>>> import numpy as np
>>> from numpy import linalg as LA
>>> np.set_printoptions(suppress=True, linewidth=100)
>>> feats = np.load("dump.npy")
>>> feats
array([[ 1,  0,  0,  0,  0],
       [ 2,  1,  0,  0,  0],
       [ 3,  4,  1,  0,  0],
       [-3,  0,  2,  1,  0],
       [ 5,  4,  5,  0,  1]])
>>> B = feats / LA.norm(feats, axis=1, keepdims=True)
>>> cov = B @ B.T
>>> (cov - 2 * np.eye(5)).round(6).argmax(axis=1)
array([1, 0, 1, 4, 2])
>>> round(float(np.degrees(np.arccos(np.clip(cov[4, 1], -1, 1)))), 1)
40.1
>>> np.round(LA.norm(B, axis=1), 1)
array([1., 1., 1., 1., 1.])
>>> round(np.log10(LA.cond(feats)))
2
>>> LA.cond(feats) > 100
np.True_
>>> np.round(np.abs(LA.svd(feats)[2][-1]), 1) + 0
array([0. , 0.1, 0.2, 0.3, 0.9])
>>> np.argsort(-LA.norm(feats, axis=0).round(6), kind="stable")[:3]
array([0, 1, 2])
>>> feats @ feats
array([[ 1,  0,  0,  0,  0],
       [ 4,  1,  0,  0,  0],
       [14,  8,  1,  0,  0],
       [ 0,  8,  4,  1,  0],
       [33, 28, 10,  0,  1]])
>>> (feats - feats.T) / 2
array([[ 0. , -1. , -1.5,  1.5, -2.5],
       [ 1. ,  0. , -2. ,  0. , -2. ],
       [ 1.5,  2. ,  0. , -1. , -2.5],
       [-1.5,  0. ,  1. ,  0. ,  0. ],
       [ 2.5,  2. ,  2.5,  0. ,  0. ]])
>>> (feats + feats.T) / 2
array([[ 1. ,  1. ,  1.5, -1.5,  2.5],
       [ 1. ,  1. ,  2. ,  0. ,  2. ],
       [ 1.5,  2. ,  1. ,  1. ,  2.5],
       [-1.5,  0. ,  1. ,  1. ,  0. ],
       [ 2.5,  2. ,  2.5,  0. ,  1. ]])
>>> np.round(np.sort(np.abs(LA.eigvals(feats))), 1)
array([1., 1., 1., 1., 1.])
>>> q, _ = LA.qr(np.array([[0.4], [-2.6], [0.3], [-0.1], [0.3], [0.6]]))
>>> W0 = q @ q.T
>>> W0.round(1) + 0
array([[ 0. , -0.1,  0. ,  0. ,  0. ,  0. ],
       [-0.1,  0.9, -0.1,  0. , -0.1, -0.2],
       [ 0. , -0.1,  0. ,  0. ,  0. ,  0. ],
       [ 0. ,  0. ,  0. ,  0. ,  0. ,  0. ],
       [ 0. , -0.1,  0. ,  0. ,  0. ,  0. ],
       [ 0. , -0.2,  0. ,  0. ,  0. ,  0. ]])
>>> left, sv, Vh = LA.svd(feats)
>>> np.argmax(sv[:-1] / (sv[1:] + 1e-6)) + 1
np.int64(4)
>>> sv.round(1) + 0
array([9.6, 4. , 2. , 0.4, 0. ])
>>> B = left[:, :4] @ np.diag(sv[:4]) @ Vh[:4]
>>> LA.matrix_rank(feats, rtol=0.05)
np.int64(3)
>>> np.round(LA.norm(feats - B) / LA.norm(feats), 1)
np.float64(0.0)
>>> round(float(np.abs(feats - B).max()), 1)
0.0
>>> LA.matrix_rank(B)
np.int64(4)
>>> left, sv, Vh = LA.svd(W0)
>>> V = Vh[:(sv > 1e-8).sum()]
>>> rng = np.random.default_rng(99619)
>>> x0 = W0[4] + 4 * W0[0] + rng.integers(2) * np.eye(6)[1]
>>> x0.round(1) + 0
array([0.1, 0.3, 0.1, 0. , 0.1, 0.2])
>>> round(float(LA.norm(x0 - V.T @ V @ x0)), 1)
0.3
>>> LA.matrix_rank(np.vstack([W0, x0]))
np.int64(2)
>>> np.round(V.T @ V, 1) + 0
array([[ 0. , -0.1,  0. ,  0. ,  0. ,  0. ],
       [-0.1,  0.9, -0.1,  0. , -0.1, -0.2],
       [ 0. , -0.1,  0. ,  0. ,  0. ,  0. ],
       [ 0. ,  0. ,  0. ,  0. ,  0. ,  0. ],
       [ 0. , -0.1,  0. ,  0. ,  0. ,  0. ],
       [ 0. , -0.2,  0. ,  0. ,  0. ,  0. ]])
>>> round(float(LA.norm(W0) ** 2 / LA.norm(W0, 2) ** 2), 1)
1.0
>>> round(float(W0[4] @ W0[1]), 1)
-0.1
>>> round(float(LA.norm(W0, "nuc")), 1)
1.0
>>> round(float(LA.norm(W0[4], 1)), 1), round(LA.norm(W0[4], np.inf), 1)
(0.2, np.float64(0.1))
>>> np.round(LA.norm(W0, axis=1), 1) + 0
array([0.1, 1. , 0.1, 0. , 0.1, 0.2])
>>> np.round(LA.norm(W0[4] - W0[1]), 1)
np.float64(1.1)
>>> np.argsort(-LA.norm(W0, axis=0).round(6), kind="stable")[:3]
array([1, 5, 0])
>>> [round(float(x), 1) for x in LA.svd(W0, compute_uv=False)[:3]]
[1.0, 0.0, 0.0]
>>> LA.matrix_rank(W0, rtol=0.1)
np.int64(1)
>>> r = LA.matrix_rank(W0)
>>> r
np.int64(1)
>>> null = LA.svd(W0)[2][r:].T
>>> [int(LA.matrix_rank(W0[:, :j + 1])) for j in range(6)]
[1, 1, 1, 1, 1, 1]
>>> [int(LA.matrix_rank(np.delete(W0, i, axis=0))) for i in range(6)]
[1, 1, 1, 1, 1, 1]
>>> np.round(null @ null.T, 1) + 0
array([[1. , 0.1, 0. , 0. , 0. , 0. ],
       [0.1, 0.1, 0.1, 0. , 0.1, 0.2],
       [0. , 0.1, 1. , 0. , 0. , 0. ],
       [0. , 0. , 0. , 1. , 0. , 0. ],
       [0. , 0.1, 0. , 0. , 1. , 0. ],
       [0. , 0.2, 0. , 0. , 0. , 1. ]])
>>> [int(LA.matrix_rank(W0[:i])) for i in range(1, len(W0) + 1)]
[1, 1, 1, 1, 1, 1]
>>> m1 = np.eye(3, dtype=int)[rng.permutation(3)]
>>> m1
array([[1, 0, 0],
       [0, 0, 1],
       [0, 1, 0]])
>>> x0 = np.array([-1, 2, -3])
>>> y = m1 @ x0
>>> beta, lr = np.zeros(3), 1 / LA.norm(m1, 2) ** 2
>>> for i in range(15):
...     beta -= lr * m1.T @ (m1 @ beta - y)
...     if i % 5 == 0: print(i, round(LA.norm(m1 @ beta - y), 1))
... 
0 0.0
5 0.0
10 0.0
>>> np.round(LA.cond(m1), 1)
np.float64(1.0)
>>> beta
array([-1.,  2., -3.])
>>> B = np.array([[0, 0], [0, 2]])
>>> C = np.kron(B, m1)
>>> C
array([[0, 0, 0, 0, 0, 0],
       [0, 0, 0, 0, 0, 0],
       [0, 0, 0, 0, 0, 0],
       [0, 0, 0, 2, 0, 0],
       [0, 0, 0, 0, 0, 2],
       [0, 0, 0, 0, 2, 0]])
>>> C.shape
(6, 6)
>>> round(LA.norm(C, 2), 1), round(LA.norm(B, 2) * LA.norm(m1, 2), 1)
(np.float64(2.0), np.float64(2.0))
>>> LA.matrix_power(m1, 100)
array([[1, 0, 0],
       [0, 1, 0],
       [0, 0, 1]])
>>> LA.matrix_power(m1, 2)
array([[1, 0, 0],
       [0, 1, 0],
       [0, 0, 1]])
>>> p = np.eye(3)[2]
>>> for _ in range(3):
...     p = p @ m1
...     print(p.round(1))
... 
[0. 1. 0.]
[0. 0. 1.]
[0. 1. 0.]
>>> hat = np.triu(np.array([[2, 2, 1, 2, 2],
...     [3, 1, 2, 3, 1],
...     [3, 1, 0, 3, 2],
...     [1, 2, 2, 1, 1],
...     [3, 1, 3, 0, 0]]), 1) + np.eye(5)
>>> B = hat @ feats @ LA.inv(hat)
>>> B
array([[ 12., -10.,  23., -61.,   3.],
       [  4.,   5.,  -1., -17.,   7.],
       [  4.,   4.,   5., -32.,  12.],
       [  2.,   0.,   5., -18.,   5.],
       [  5.,  -6.,  12., -28.,   1.]])
>>> round(float(LA.det(B)), 1)
1.0
>>> hat @ feats - feats @ hat
array([[ 11.,  12.,  14.,   0.,   0.],
       [  2.,   8.,   9.,  -4.,  -4.],
       [  1.,   2.,   5., -18., -10.],
       [  5.,  10.,   8.,   0.,   2.],
       [  0., -10., -13., -37., -24.]])
>>> X = np.load("sample13.npy")
>>> X.round(1) + 0
array([[-0.1, -0.3,  0.2],
       [-0.1, -0.4,  0.3],
       [ 0.4,  1.2, -0.8],
       [ 0. , -0.1,  0.1],
       [ 0.5,  1.6, -1.1],
       [ 0.1,  0.4, -0.3],
       [-0.4, -1.3,  0.9],
       [ 0.1,  0.4, -0.3],
       [-0.8, -2.7,  1.9]])
>>> # rows 5 and 7 are equal
>>> cov = W0.T @ W0
>>> round(np.trace(cov), 1), np.round((W0 ** 2).sum(), 1)
(np.float64(1.0), np.float64(1.0))
>>> np.round(LA.eigvalsh(cov)[::-1], 1) + 0
array([1., 0., 0., 0., 0., 0.])
>>> np.round(np.diag(cov), 1) + 0
array([0. , 0.9, 0. , 0. , 0. , 0. ])
>>> (W0 @ W0.T).shape
(6, 6)
>>> cov.round(1) + 0
array([[ 0. , -0.1,  0. ,  0. ,  0. ,  0. ],
       [-0.1,  0.9, -0.1,  0. , -0.1, -0.2],
       [ 0. , -0.1,  0. ,  0. ,  0. ,  0. ],
       [ 0. ,  0. ,  0. ,  0. ,  0. ,  0. ],
       [ 0. , -0.1,  0. ,  0. ,  0. ,  0. ],
       [ 0. , -0.2,  0. ,  0. ,  0. ,  0. ]])
>>> np.argsort(-LA.norm(X, axis=0).round(6), kind="stable")[:3]
array([1, 2, 0])
>>> LA.matrix_rank(X, rtol=0.1)
np.int64(1)
>>> np.allclose(X[:-1].T @ LA.lstsq(X[:-1].T, X[-1])[0], X[-1])
True
>>> np.round(np.trace(LA.pinv(X) @ X), 1)
np.float64(1.0)
>>> LA.lstsq(X[:-1].T, X[-1])[2]
np.int32(1)
>>> left, sv, Vh = LA.svd(X)
>>> V = Vh[:(sv > 1e-8).sum()]
>>> x0 = X[8] + 4 * X[0] + rng.integers(2) * np.eye(3)[1]
>>> x0.round(1)
array([-1.2, -3.8,  2.6])
>>> np.allclose(V.T @ V @ x0, x0)
True
>>> np.round(V.T @ V, 1)
array([[ 0.1,  0.2, -0.1],
       [ 0.2,  0.6, -0.4],
       [-0.1, -0.4,  0.3]])
>>> round(float(LA.norm(x0 - V.T @ V @ x0)), 1)
0.0
>>> r0 = np.array([1, 2, 0])
>>> B = m1 + np.outer(r0, np.eye(3)[2])
>>> LA.matrix_rank(LA.inv(B) - LA.inv(m1), tol=1e-8)
np.int64(1)
>>> K = np.array([[0.0, 0.0, 0.0], [0.0, 0.0, -2.0], [0.0, 2.0, 3.0]])
>>> left, sv, Vh = LA.svd(K)
>>> np.argmax(sv[:-1] / (sv[1:] + 1e-6)) + 1
np.int64(2)
>>> sv
array([4., 1., 0.])
>>> B = left[:, :2] @ np.diag(sv[:2]) @ Vh[:2]
>>> np.round(np.abs(K - B).max(), 1)
np.float64(0.0)
>>> LA.matrix_rank(K, rtol=0.05)
np.int64(2)
>>> labels = rng.permutation(3)
>>> labels
array([2, 1, 0])
>>> B = K[labels][:, labels]
>>> np.round(np.sort(np.abs(LA.eigvals(B))), 1)
array([0., 2., 2.])
>>> np.trace(B)
np.float64(3.0)
>>> np.diag(B)
array([3., 0., 0.])
>>> E = np.array([[9.0, -6.0, 2.0, 4.0, 2.0, -2.0, -4.0],
...     [-6.0, 14.0, -3.0, -6.0, -3.0, 3.0, 6.0],
...     [2.0, -3.0, 6.0, 2.0, 1.0, -1.0, -2.0],
...     [4.0, -6.0, 2.0, 9.0, 2.0, -2.0, -4.0],
...     [2.0, -3.0, 1.0, 2.0, 6.0, -1.0, -2.0],
...     [-2.0, 3.0, -1.0, -2.0, -1.0, 6.0, 2.0],
...     [-4.0, 6.0, -2.0, -4.0, -2.0, 2.0, 9.0]])
>>> # equal to its transpose
>>> x0 = np.ones(7)
>>> for _ in range(3):
...     x0 = E @ x0
...     x0 /= LA.norm(x0)
...     print(round(x0 @ E @ x0, 1))
... 
5.0
5.0
5.0
>>> x0.round(1)
array([0.4, 0.4, 0.4, 0.4, 0.4, 0.4, 0.4])
>>> round(float(LA.eigvalsh(E)[-1]), 1)
29.0
>>> L = LA.cholesky(E)
>>> np.round(np.diag(L) ** 2, 1)
array([ 9. , 10. ,  5.3,  6.1,  5.2,  5.2,  5.8])
>>> M = np.load("arr.npy")
>>> M
array([[ -0.6,  -1.4,   0.4,   1.2,   0.4,  -0.7,   0. ,   0.7,   1.1,  -3.7],
       [  0.8,   1.8,  -0.6,  -1.4,  -0.4,   0.9,   0. ,  -0.9,  -1.3,   4.5],
       [ -0.5,  -1.1,   0.4,   0.9,   0.3,  -0.6,   0. ,   0.6,   0.8,  -2.9],
       [  0.2,   0.5,  -0.2,  -0.4,  -0.1,   0.2,   0. ,  -0.2,  -0.4,   1.2],
       [  0.5,   1.1,  -0.4,  -0.9,  -0.3,   0.6,   0. ,  -0.6,  -0.8,   2.9],
       [ -0.6,  -1.4,   0.4,   1.2,   0.4,  -0.7,   0. ,   0.7,   1.1,  -3.7],
       [  0.4,   0.8,  -0.2,  -0.6,  -0.2,   0.4,   0. ,  -0.4,  -0.6,   2. ],
       [ -2.2,  -5. ,   1.6,   4. ,   1.2,  -2.5,   0. ,   2.5,   3.7, -12.7],
       [  0.4,   1. ,  -0.3,  -0.8,  -0.2,   0.5,   0. ,  -0.5,  -0.7,   2.5]])
>>> def softmax(z):
...     e = np.exp(z - z.max(axis=-1, keepdims=True))
...     return e / e.sum(axis=-1, keepdims=True)
... 
>>> np.round(softmax(M[8]), 1) + 0
array([0.1, 0.1, 0. , 0. , 0. , 0.1, 0. , 0. , 0. , 0.5])
>>> scores = M @ M.T / np.sqrt(10)
>>> np.round(softmax(scores + np.triu(np.full(scores.shape, -np.inf), 1)), 1) + 0
array([[1. , 0. , 0. , 0. , 0. , 0. , 0. , 0. , 0. ],
       [0. , 1. , 0. , 0. , 0. , 0. , 0. , 0. , 0. ],
       [0.7, 0. , 0.3, 0. , 0. , 0. , 0. , 0. , 0. ],
       [0. , 0.8, 0. , 0.1, 0. , 0. , 0. , 0. , 0. ],
       [0. , 0.9, 0. , 0. , 0.1, 0. , 0. , 0. , 0. ],
       [0.4, 0. , 0.1, 0. , 0. , 0.4, 0. , 0. , 0. ],
       [0. , 0.7, 0. , 0. , 0.2, 0. , 0.1, 0. , 0. ],
       [0. , 0. , 0. , 0. , 0. , 0. , 0. , 1. , 0. ],
       [0. , 0.8, 0. , 0. , 0.1, 0. , 0. , 0. , 0.1]])
>>> np.round(softmax(scores)[8] @ M, 1)
array([ 0.7,  1.6, -0.5, -1.2, -0.4,  0.8,  0. , -0.8, -1.2,  4. ])
>>> B = M + rng.integers(-2, 3, (9, 5)) @ rng.integers(-2, 3, (5, 10))
>>> B.round(1)
array([[  1.4, -10.4,  -3.6,   3.2,  -7.6,  -0.7,   5. ,  -2.3,   4.1,  -7.7],
       [ -5.2,  -2.2,   5.4,  -1.4,  -2.4,   2.9,  10. ,  -5.9,  -6.3,  -3.5],
       [  1.5,  -0.1,   2.4,  -9.1,   0.3,   3.4,   7. ,   2.6,   2.8,  -4.9],
       [ -7.8,   4.5,   3.8,   8.6,   1.9,   1.2,   4. ,  -0.2, -10.4,  -3.8],
       [  3.5,  -1.9,  -2.4,  -8.9,  -7.3,   7.6,  10. ,  -2.6,   0.2,  -0.1],
       [ -6.6,  -7.4,  10.4,  -2.8,   2.4,  -2.7,   8. ,  -4.3,   0.1, -11.7],
       [ -0.6,  -0.2,  -2.2,  -2.6,  -9.2,  10.4,  14. ,  -3.4,  -6.6,  -4. ],
       [ -1.2,  -7. ,  -0.4,   7. ,   0.2,  -4.5,   1. ,   5.5,   5.7, -14.7],
       [ -2.6,   9. ,   3.7,   1.2,   8.8,  -2.5,  -9. ,   1.5,  -3.7,   7.5]])
>>> np.round(LA.svd(B - M, compute_uv=False), 1) + 0
array([36.6, 24.8, 16.5, 15.5,  5.9,  0. ,  0. ,  0. ,  0. ])
>>> np.round(B - M, 1)
array([[  2.,  -9.,  -4.,   2.,  -8.,   0.,   5.,  -3.,   3.,  -4.],
       [ -6.,  -4.,   6.,   0.,  -2.,   2.,  10.,  -5.,  -5.,  -8.],
       [  2.,   1.,   2., -10.,   0.,   4.,   7.,   2.,   2.,  -2.],
       [ -8.,   4.,   4.,   9.,   2.,   1.,   4.,   0., -10.,  -5.],
       [  3.,  -3.,  -2.,  -8.,  -7.,   7.,  10.,  -2.,   1.,  -3.],
       [ -6.,  -6.,  10.,  -4.,   2.,  -2.,   8.,  -5.,  -1.,  -8.],
       [ -1.,  -1.,  -2.,  -2.,  -9.,  10.,  14.,  -3.,  -6.,  -6.],
       [  1.,  -2.,  -2.,   3.,  -1.,  -2.,   1.,   3.,   2.,  -2.],
       [ -3.,   8.,   4.,   2.,   9.,  -3.,  -9.,   2.,  -3.,   5.]])
>>> x0 = np.array([0, 0, 2, 3, 1, 3, 2, 2, 2, 2])
>>> np.round(np.einsum("ij,j->i", M, x0), 1)
array([-1.1,  1.5, -1. ,  0.1,  1. , -1.1,  0.8, -4.1,  0.9])
>>> LA.norm(M @ x0) <= LA.norm(M, 2) * LA.norm(x0) + 1e-9
np.True_
>>> np.round((M * x0).sum(axis=1), 1)
array([-1.1,  1.5, -1. ,  0.1,  1. , -1.1,  0.8, -4.1,  0.9])
>>> data = np.load("a.npy")
>>> data.round(1)
array([[ 0.6, -1.3, -0.6, -0.8,  0.8, -0.2, -1. , -0.6],
       [-1.3, -1.4, -0.3,  0.3, -1.7,  0.2,  0.7,  0.2],
       [-0.6, -0.3, -0.5, -0.8, -0.1, -0.1,  0.3,  0.1],
       [-0.8,  0.3, -0.8, -1.1,  0.2,  1.3,  1. , -0.5],
       [ 0.8, -1.7, -0.1,  0.2, -0.5,  0.4, -0.6, -1.1],
       [-0.2,  0.2, -0.1,  1.3,  0.4,  2.1, -0.1, -0.8],
       [-1. ,  0.7,  0.3,  1. , -0.6, -0.1, -1.6, -0.5],
       [-0.6,  0.2,  0.1, -0.5, -1.1, -0.8, -0.5, -0.6]])
>>> theta = np.radians(120)
>>> R = np.eye(8)
>>> R[6, 6] = R[5, 5] = np.cos(theta)
>>> R[6, 5], R[5, 6] = -np.sin(theta), np.sin(theta)
>>> R.round(1)
array([[ 1. ,  0. ,  0. ,  0. ,  0. ,  0. ,  0. ,  0. ],
       [ 0. ,  1. ,  0. ,  0. ,  0. ,  0. ,  0. ,  0. ],
       [ 0. ,  0. ,  1. ,  0. ,  0. ,  0. ,  0. ,  0. ],
       [ 0. ,  0. ,  0. ,  1. ,  0. ,  0. ,  0. ,  0. ],
       [ 0. ,  0. ,  0. ,  0. ,  1. ,  0. ,  0. ,  0. ],
       [ 0. ,  0. ,  0. ,  0. ,  0. , -0.5,  0.9,  0. ],
       [ 0. ,  0. ,  0. ,  0. ,  0. , -0.9, -0.5,  0. ],
       [ 0. ,  0. ,  0. ,  0. ,  0. ,  0. ,  0. ,  1. ]])
>>> B = data @ R.T
>>> np.allclose(LA.norm(data, axis=1), LA.norm(B, axis=1))
True
>>> np.round(LA.svd(data, compute_uv=False), 1) + 0, np.round(LA.svd(B, compute_uv=False), 1) + 0
(array([3., 3., 3., 3., 2., 1., 0., 0.]), array([3., 3., 3., 3., 2., 1., 0., 0.]))
